>>> import numpy as np
>>> from numpy import linalg as LA
>>> np.set_printoptions(precision=2, suppress=True, linewidth=120, floatmode="fixed")
>>> def rnd(a):
...     return np.round(a, 2) + 0
... 
>>> W0 = np.load("w.npy")
>>> W0
array([[ 0.86,  3.23,  5.32,  1.82,  0.94, -0.17],
       [ 1.28,  2.58,  4.99,  1.79,  0.74,  0.26],
       [ 1.31,  3.62,  4.90,  2.18,  0.97, -0.18],
       [ 0.38,  2.95,  4.91,  2.19,  1.11, -0.10],
       [ 1.10,  2.82,  4.87,  2.40,  0.63, -0.30],
       [ 0.84,  2.79,  5.16,  1.67,  1.05, -0.14],
       [ 0.47,  5.30,  0.94, -0.18,  0.14,  3.12],
       [-0.28,  5.24,  0.95,  0.14, -0.33,  3.49],
       [-0.60,  5.53,  1.35, -0.04,  0.59,  3.33],
       [-0.19,  5.47,  0.67,  0.15,  0.08,  3.28],
       [ 0.28,  5.35,  1.43,  0.13,  0.09,  2.83],
       [ 0.11,  4.88,  1.20, -0.06, -0.13,  2.85]])
>>> hat = W0 @ LA.solve(W0.T @ W0, W0.T)
>>> rnd(hat @ W0[:, 3])
array([ 1.82,  1.79,  2.18,  2.19,  2.40,  1.67, -0.18,  0.14, -0.04,  0.15,  0.13, -0.06])
>>> rnd(LA.eigvalsh(hat))
array([0.00, 0.00, 0.00, 0.00, 0.00, 0.00, 1.00, 1.00, 1.00, 1.00, 1.00, 1.00])
>>> np.allclose(hat @ hat, hat)
True
>>> Xc = W0 - W0.mean(axis=0)
>>> V = LA.svd(Xc)[2][:2]
>>> other = Xc - Xc @ V.T @ V
>>> rnd(np.cov(Xc @ V.T, rowvar=False))
array([[10.15,  0.00],
       [ 0.00,  0.15]])
>>> rnd(other.std(axis=0))
array([0.14, 0.25, 0.13, 0.22, 0.15, 0.13])
>>> rnd(np.diag(V.T @ V))
array([0.67, 0.20, 0.48, 0.11, 0.25, 0.29])
>>> rnd(LA.norm(other) / LA.norm(Xc))
np.float64(0.14)
>>> LA.norm(other, axis=1).round(6).argmax()
np.int64(2)
>>> r0, g = W0[7], W0[2]
>>> rnd(r0 @ r0)
np.float64(40.75)
>>> pr = (r0 @ g) / (r0 @ r0) * r0
>>> rnd(pr)
array([-0.16,  2.91,  0.53,  0.08, -0.18,  1.94])
>>> A = np.loadtxt("a.csv", delimiter=",")
>>> A
array([[-0.51,  0.10, -0.17],
       [ 0.78, -1.33,  0.82],
       [-2.59,  2.80, -2.00],
       [-3.29,  3.71, -2.61],
       [ 1.28, -1.44,  0.99],
       [ 1.21, -0.98,  0.80],
       [-0.30,  1.21, -0.61],
       [-2.69,  3.21, -2.22],
       [-0.56,  0.52, -0.40],
       [ 0.03,  0.02, -0.02],
       [ 0.41,  0.30, -0.02],
       [-2.00,  2.32, -1.58],
       [ 2.02, -2.32,  1.62],
       [ 1.39, -1.81,  1.22],
       [ 1.21, -1.02,  0.77],
       [-0.80,  1.30, -0.86],
       [ 0.40,  0.27,  0.03],
       [-0.67,  0.89, -0.63],
       [-1.20,  1.01, -0.82],
       [ 1.10, -0.60,  0.62],
       [ 0.40,  0.32, -0.01],
       [ 2.59, -2.77,  2.00],
       [ 3.87, -4.24,  3.00],
       [-0.09,  0.39, -0.23],
       [-2.01,  2.31, -1.62],
       [-2.63,  2.79, -1.99],
       [-0.09,  0.38, -0.20],
       [ 2.51, -2.40,  1.82]])
>>> Xc = A - A.mean(axis=0)
>>> Uu, sv, vt = LA.svd(Xc, full_matrices=False)
>>> rnd(Xc.mean(axis=0))
array([0.00, 0.00, 0.00])
>>> rnd((sv ** 2).sum() ** 2 / (sv ** 4).sum())
np.float64(1.01)
>>> (np.sign(Uu[:, 0]) == np.sign(Uu[0, 0])).astype(int)
array([1, 0, 1, 1, 0, 0, 1, 1, 1, 0, 0, 1, 0, 0, 0, 1, 0, 1, 1, 0, 0, 0, 0, 1, 1, 1, 1, 0])
>>> rnd(sv)
array([15.32,  1.26,  0.10])
>>> rnd(vt[0] * np.sign(vt[0, np.abs(vt[0]).argmax()]))
array([-0.59,  0.66, -0.47])
>>> rng = np.random.default_rng(75)
>>> K = np.array([[-5, -2, -8, -9, -9, 8],
...     [-7, -8, 4, -8, 4, -2],
...     [0, -9, 5, 9, 1, -5],
...     [3, 8, -6, -6, -9, -5],
...     [-3, 2, 7, -7, -4, -7],
...     [9, 5, -6, 9, 3, 6],
...     [4, 1, -8, -3, -1, 1],
...     [-1, -8, 8, 8, -3, -8],
...     [6, 0, -1, -5, -9, 2],
...     [-7, 6, 1, -8, -7, 1]]) * (rng.random((10, 6)) < 0.3)
>>> K
array([[-5, -2,  0,  0,  0,  0],
       [ 0,  0,  0, -8,  0,  0],
       [ 0, -9,  0,  0,  0,  0],
       [ 0,  0,  0,  0, -9,  0],
       [ 0,  2,  0,  0, -4, -7],
       [ 0,  5, -6,  0,  0,  0],
       [ 0,  0,  0, -3,  0,  0],
       [ 0,  0,  8,  8,  0,  0],
       [ 0,  0,  0,  0,  0,  0],
       [ 0,  0,  0,  0, -7,  1]])
>>> other = np.c_[K[:, :2] @ np.array([[2, -2], [-1, -1]]), np.array([-3, 3, 2, 0, 1, 1, 3, 0, -3, 0])]
>>> other
array([[-8, 12, -3],
       [ 0,  0,  3],
       [ 9,  9,  2],
       [ 0,  0,  0],
       [-2, -2,  1],
       [-5, -5,  1],
       [ 0,  0,  3],
       [ 0,  0,  0],
       [ 0,  0, -3],
       [ 0,  0,  0]])
>>> LA.matrix_rank(np.c_[K, other])
np.int64(7)
>>> rnd(LA.lstsq(K, other[:, 0])[0])
array([ 2.00, -1.00,  0.00,  0.00,  0.00,  0.00])
>>> rnd(LA.norm(other - K @ LA.lstsq(K, other)[0], axis=0))
array([0.00, 0.00, 4.68])
>>> Q, R = LA.qr(K)
>>> rnd(np.trace(Q @ Q.T))
np.float64(6.0)
>>> np.allclose(R.T @ R, K.T @ K)
True
>>> abs(R[0, 0]), rnd(LA.norm(K[:, 0]))
(np.float64(5.0), np.float64(5.0))
>>> rnd(Q.T @ Q)
array([[1.00, 0.00, 0.00, 0.00, 0.00, 0.00],
       [0.00, 1.00, 0.00, 0.00, 0.00, 0.00],
       [0.00, 0.00, 1.00, 0.00, 0.00, 0.00],
       [0.00, 0.00, 0.00, 1.00, 0.00, 0.00],
       [0.00, 0.00, 0.00, 0.00, 1.00, 0.00],
       [0.00, 0.00, 0.00, 0.00, 0.00, 1.00]])
>>> Q.shape, R.shape
((10, 6), (6, 6))
>>> x0 = np.array([3, 1, 3, 4, 5, 1])
>>> target = K @ x0
>>> rnd(LA.solve(K.T @ K, K.T @ target))
array([3.00, 1.00, 3.00, 4.00, 5.00, 1.00])
>>> target = target + 0.3 * rng.normal(size=10)
>>> rnd(target)
array([-17.40, -31.77,  -9.33, -45.10, -25.30, -12.74, -12.08,  55.90,   0.01, -33.71])
>>> c, *_ = LA.lstsq(K, target)
>>> c.round()
array([3.00, 1.00, 3.00, 4.00, 5.00, 1.00])
>>> rnd(c)
array([3.06, 1.04, 3.00, 3.98, 4.99, 1.06])
>>> rnd(LA.norm(K, 1)), rnd(LA.norm(K, np.inf))
(np.float64(20.0), np.float64(16.0))
>>> rnd(LA.norm(K[8], 1)), rnd(LA.norm(K[8], np.inf))
(np.float64(0.0), np.float64(0.0))
>>> LA.norm(K, axis=1).argmax()
np.int64(7)
>>> rnd(LA.norm(K) ** 2 / LA.norm(K, 2) ** 2)
np.float64(3.01)
>>> rnd(LA.norm(K, 2))
np.float64(13.78)
>>> rnd(LA.norm(K, axis=1))
array([ 5.39,  8.00,  9.00,  9.00,  8.31,  7.81,  3.00, 11.31,  0.00,  7.07])
>>> data = np.loadtxt("m.csv", delimiter=",")
>>> data
array([[ 1.37,  0.51,  0.00, -0.69, -0.82,  1.61],
       [-0.50, -0.10, -1.00,  2.10, -0.60,  0.70],
       [-1.50, -0.20, -0.10, -1.30,  0.40, -0.10],
       [ 0.70, -0.10, -0.90, -0.60, -0.70,  0.00],
       [ 0.10,  1.50,  0.40,  0.70, -2.30,  1.50],
       [-2.00, -0.10, -0.60,  0.60,  2.10,  0.70],
       [-0.40,  1.20,  1.10,  0.00, -0.70,  0.20],
       [-0.70, -0.80,  0.10, -0.10,  0.30,  0.50],
       [ 1.40,  0.50,  0.00, -0.70, -0.80,  1.60],
       [-1.00, -0.50, -0.70, -0.50, -0.90, -1.40],
       [ 0.90,  0.50, -2.00, -0.30, -0.60,  0.20]])
>>> other = K + rng.integers(-2, 3, (10, 3)) @ rng.integers(-2, 3, (3, 6))
>>> other
array([[ -9,   0,   3,  -4,  -1,   2],
       [  2,  -1,  -4, -11,  -2,  -1],
       [  4, -11,  -5,   0,  -1,  -2],
       [  0,   0,   0,   0,  -9,   0],
       [  0,   2,  -1,  -2,  -5,  -7],
       [  4,   5, -10,   2,  -2,   1],
       [ -8,   0,   8,  -7,   4,  -2],
       [ -4,   2,  13,   8,   1,   2],
       [ -2,  -3,   3,   1,   5,  -5],
       [ -6,   1,   6,  -3,  -5,   1]])
>>> rnd(LA.svd(other - K, compute_uv=False))
array([20.62,  9.27,  6.61,  0.00,  0.00,  0.00])
>>> hat = data @ LA.solve(data.T @ data, data.T)
>>> rnd(np.diag(hat))
array([0.37, 0.72, 0.57, 0.20, 0.68, 0.80, 0.48, 0.46, 0.38, 0.61, 0.74])
>>> np.allclose(hat @ hat, hat)
True
>>> rnd(np.trace(hat))
np.float64(6.0)
>>> rnd(hat)
array([[ 0.37, -0.08,  0.05,  0.10,  0.13, -0.05, -0.06,  0.13,  0.37, -0.18,  0.07],
       [-0.08,  0.72, -0.23,  0.00,  0.24,  0.12, -0.18,  0.15, -0.08,  0.06,  0.05],
       [ 0.05, -0.23,  0.57,  0.06,  0.05,  0.24,  0.08,  0.20,  0.04,  0.28,  0.00],
       [ 0.10,  0.00,  0.06,  0.20, -0.02, -0.13, -0.15,  0.02,  0.10,  0.17,  0.25],
       [ 0.13,  0.24,  0.05, -0.02,  0.68, -0.05,  0.34, -0.01,  0.12,  0.08,  0.00],
       [-0.05,  0.12,  0.24, -0.13, -0.05,  0.80,  0.03,  0.05, -0.06, -0.20,  0.13],
       [-0.06, -0.18,  0.08, -0.15,  0.34,  0.03,  0.48, -0.23, -0.07, -0.03, -0.07],
       [ 0.13,  0.15,  0.20,  0.02, -0.01,  0.05, -0.23,  0.46,  0.12,  0.09, -0.30],
       [ 0.37, -0.08,  0.04,  0.10,  0.12, -0.06, -0.07,  0.12,  0.38, -0.18,  0.07],
       [-0.18,  0.06,  0.28,  0.17,  0.08, -0.20, -0.03,  0.09, -0.18,  0.61,  0.08],
       [ 0.07,  0.05,  0.00,  0.25,  0.00,  0.13, -0.07, -0.30,  0.07,  0.08,  0.74]])
